% python3 -q
>>> import numpy as np
>>> np.set_printoptions(precision=2, suppress=True, linewidth=160)
>>> def rnd(a):
...     return np.round(a, 2) + 0
... 
>>> K = np.loadtxt("a.csv", delimiter=",")
>>> K
array([[1.  , 0.2 , 0.04, 0.01],
       [0.2 , 1.  , 0.2 , 0.04],
       [0.04, 0.2 , 1.  , 0.2 ],
       [0.01, 0.04, 0.2 , 1.  ]])
>>> L = np.linalg.cholesky(K)
>>> rnd(np.diag(L) ** 2)
array([1.  , 0.96, 0.96, 0.96])
>>> rnd(np.prod(np.diag(L)) ** 2), rnd(np.linalg.det(K))
(np.float64(0.88), np.float64(0.88))
>>> np.linalg.eigvalsh(K).min() > 0
np.True_
>>> rnd(L)
array([[1.  , 0.  , 0.  , 0.  ],
       [0.2 , 0.98, 0.  , 0.  ],
       [0.04, 0.2 , 0.98, 0.  ],
       [0.01, 0.04, 0.2 , 0.98]])
>>> evals, evecs = np.linalg.eigh(K)
>>> print(rnd(evecs.T @ K @ evecs))
[[0.71 0.   0.   0.  ]
 [0.   0.85 0.   0.  ]
 [0.   0.   1.08 0.  ]
 [0.   0.   0.   1.36]]
>>> (evals > 1e-8).sum(), (evals < -1e-8).sum()
(np.int64(4), np.int64(0))
>>> rnd(evals.sum()), np.trace(K)
(np.float64(4.0), np.float64(4.0))
>>> np.unique(evals.round(6) + 0, return_counts=True)[1]
array([1, 1, 1, 1])
>>> rnd(evecs @ np.diag(evals) @ evecs.T)
array([[1.  , 0.2 , 0.04, 0.01],
       [0.2 , 1.  , 0.2 , 0.04],
       [0.04, 0.2 , 1.  , 0.2 ],
       [0.01, 0.04, 0.2 , 1.  ]])
>>> W = np.array([[-2, 0, 1, 2, 2, -2],
...     [1, -1, 2, -1, -1, 1],
...     [-2, -1, 0, 1, -1, 1],
...     [2, 1, -1, 1, -1, -2]])
>>> b = np.array([1, 1, 2, 1, 0, 0])
>>> H = np.maximum(K @ W + b, 0)
>>> (H > 0).astype(int)
array([[0, 1, 1, 1, 1, 0],
       [1, 0, 1, 1, 0, 1],
       [0, 0, 1, 1, 0, 1],
       [1, 1, 1, 1, 0, 0]])
>>> C = np.array([[-8, 6, 7],
...     [3, -4, -5],
...     [-4, 6, 4],
...     [9, -8, -1],
...     [-3, -5, -8],
...     [0, 9, -5]])
>>> (H @ C).round(6).argmax(axis=1)
array([0, 1, 0, 2])
>>> W @ C
array([[ 24, -50, -18],
       [-25,  44,  24],
       [ 25,  -2,  -7],
       [  3, -19,  22]])
